$ python -q
>>> import numpy as np
>>> np.set_printoptions(suppress=True, linewidth=140)
>>> rnd = lambda a: np.round(a, 3) + 0
>>> r0 = np.array([0, 0, 0, 1, 2, 1, 2, 1, 0, 0])
>>> mat = r0[np.abs(np.subtract.outer(np.arange(10), np.arange(10)))]
>>> print(mat)
[[0 0 0 1 2 1 2 1 0 0]
 [0 0 0 0 1 2 1 2 1 0]
 [0 0 0 0 0 1 2 1 2 1]
 [1 0 0 0 0 0 1 2 1 2]
 [2 1 0 0 0 0 0 1 2 1]
 [1 2 1 0 0 0 0 0 1 2]
 [2 1 2 1 0 0 0 0 0 1]
 [1 2 1 2 1 0 0 0 0 0]
 [0 1 2 1 2 1 0 0 0 0]
 [0 0 1 2 1 2 1 0 0 0]]
>>> x = np.array([2, 4, 5, 3, -5, -2, -1, 0, 1, 2])
>>> h1 = np.maximum(mat @ x, 0)
>>> mat.T @ h1
array([112, 112,  93,  62,  27,   7,   7,  24,  50,  87])
>>> rnd(np.tanh(mat @ x))
array([-1.   , -1.   ,  0.   ,  1.   ,  1.   ,  1.   ,  1.   ,  1.   ,  1.   ,  0.762])
>>> T = np.stack([mat, -1 * mat, mat[::-1]])
>>> np.linalg.matrix_rank(T)
array([10, 10, 10])
>>> rnd(np.linalg.norm(T, axis=(1, 2)))
array([10.488, 10.488, 10.488])
>>> np.linalg.matrix_rank(T.reshape(3, -1))
np.int64(2)
>>> rnd(np.abs(np.linalg.eigvals(mat)).max())
np.float64(7.0)
>>> np.allclose(mat, mat.T)
True
>>> (mat + mat.T) / 2
array([[0., 0., 0., 1., 2., 1., 2., 1., 0., 0.],
       [0., 0., 0., 0., 1., 2., 1., 2., 1., 0.],
       [0., 0., 0., 0., 0., 1., 2., 1., 2., 1.],
       [1., 0., 0., 0., 0., 0., 1., 2., 1., 2.],
       [2., 1., 0., 0., 0., 0., 0., 1., 2., 1.],
       [1., 2., 1., 0., 0., 0., 0., 0., 1., 2.],
       [2., 1., 2., 1., 0., 0., 0., 0., 0., 1.],
       [1., 2., 1., 2., 1., 0., 0., 0., 0., 0.],
       [0., 1., 2., 1., 2., 1., 0., 0., 0., 0.],
       [0., 0., 1., 2., 1., 2., 1., 0., 0., 0.]])
>>> np.linalg.matrix_power(mat, 3)
array([[12, 16, 26, 42, 54, 55, 54, 42, 26, 16],
       [16, 12, 16, 26, 42, 54, 55, 54, 42, 26],
       [26, 16, 12, 16, 26, 42, 54, 55, 54, 42],
       [42, 26, 16, 12, 16, 26, 42, 54, 55, 54],
       [54, 42, 26, 16, 12, 16, 26, 42, 54, 55],
       [55, 54, 42, 26, 16, 12, 16, 26, 42, 54],
       [54, 55, 54, 42, 26, 16, 12, 16, 26, 42],
       [42, 54, 55, 54, 42, 26, 16, 12, 16, 26],
       [26, 42, 54, 55, 54, 42, 26, 16, 12, 16],
       [16, 26, 42, 54, 55, 54, 42, 26, 16, 12]])
>>> np.trace(mat)
np.int64(0)
>>> mat.inv()
Traceback (most recent call last):
  File "<python-input-19>", line 1, in <module>
    mat.inv()
    ^^^^^^^
AttributeError: 'numpy.ndarray' object has no attribute 'inv'
>>> assert mat == mat.T
Traceback (most recent call last):
  File "<python-input-20>", line 1, in <module>
    assert mat == mat.T
           ^^^^^^^^^^^^
ValueError: The truth value of an array with more than one element is ambiguous. Use a.any() or a.all()
>>> rnd(np.sort(np.abs(np.linalg.eigvals(mat))))
array([0.618, 0.618, 1.   , 1.618, 1.618, 1.854, 1.854, 4.854, 4.854, 7.   ])
